$ python3 -q
>>> import numpy as np
>>> np.set_printoptions(precision=2, suppress=True, linewidth=160)
>>> E = np.load("mat.npy")
>>> E
array([[ 2,  3,  4,  5,  6],
       [ 7,  8,  9, 10, 11],
       [12, 13, 14, 15, 16],
       [17, 18, 19, 20, 21]])
>>> f = np.array([3, -2, 2])
>>> np.cross(E[1, :3], E[3, :3])
array([-10,  20, -10])
>>> np.polyval(f, E[1])
array([135, 178, 227, 282, 343])
>>> np.convolve(E[1], f)
array([21, 10, 25, 28, 31, -2, 22])
>>> np.array([np.convolve(row, f, "same") for row in E])
array([[ 5, 10, 13, 16, -2],
       [10, 25, 28, 31, -2],
       [15, 40, 43, 46, -2],
       [20, 55, 58, 61, -2]])
>>> left, sigma, Vt = np.linalg.svd(E)
>>> V = Vt[:(sigma > 1e-8).sum()]
>>> rng = np.random.default_rng(99)
>>> x = E[0] + -1 * E[3] + rng.integers(2) * np.eye(5)[3]
>>> x
array([-15., -15., -15., -14., -15.])
>>> np.linalg.matrix_rank(np.vstack([E, x]))
np.int64(3)
>>> round(np.linalg.norm(x - V.T @ V @ x), 2)
np.float64(0.84)
>>> np.round(V.T @ V, 2) + 0
array([[ 0.6,  0.4,  0.2,  0. , -0.2],
       [ 0.4,  0.3,  0.2,  0.1,  0. ],
       [ 0.2,  0.2,  0.2,  0.2,  0.2],
       [ 0. ,  0.1,  0.2,  0.3,  0.4],
       [-0.2,  0. ,  0.2,  0.4,  0.6]])
>>> A2 = E + rng.integers(-2, 3, (4, 2)) @ rng.integers(-2, 3, (2, 5))
>>> A2
array([[ 4,  3,  3,  5,  4],
       [ 3,  8, 11, 10, 15],
       [16, 13, 12, 15, 12],
       [23, 16, 17, 22, 15]])
>>> np.abs(A2 - E).sum(axis=1)
array([ 5, 10, 10, 18])
>>> A2 - E
array([[ 2,  0, -1,  0, -2],
       [-4,  0,  2,  0,  4],
       [ 4,  0, -2,  0, -4],
       [ 6, -2, -2,  2, -6]])
>>> np.round(np.linalg.svd(A2 - E, compute_uv=False), 2) + 0
array([12.67,  2.12,  0.  ,  0.  ])
>>> np.linalg.matrix_rank(A2 - E, tol=1e-8)
np.int64(2)
>>> f, v = E[1], E[0]
>>> f @ v
np.int64(190)
>>> pr = (f @ v) / (f @ f) * f
>>> v - pr
array([-1.2 , -0.66, -0.12,  0.42,  0.96])
>>> np.round((v - pr) @ f, 2)
np.float64(0.0)
>>> pr
array([3.2 , 3.66, 4.12, 4.58, 5.04])
>>> np.outer(f, v)
array([[14, 21, 28, 35, 42],
       [16, 24, 32, 40, 48],
       [18, 27, 36, 45, 54],
       [20, 30, 40, 50, 60],
       [22, 33, 44, 55, 66]])
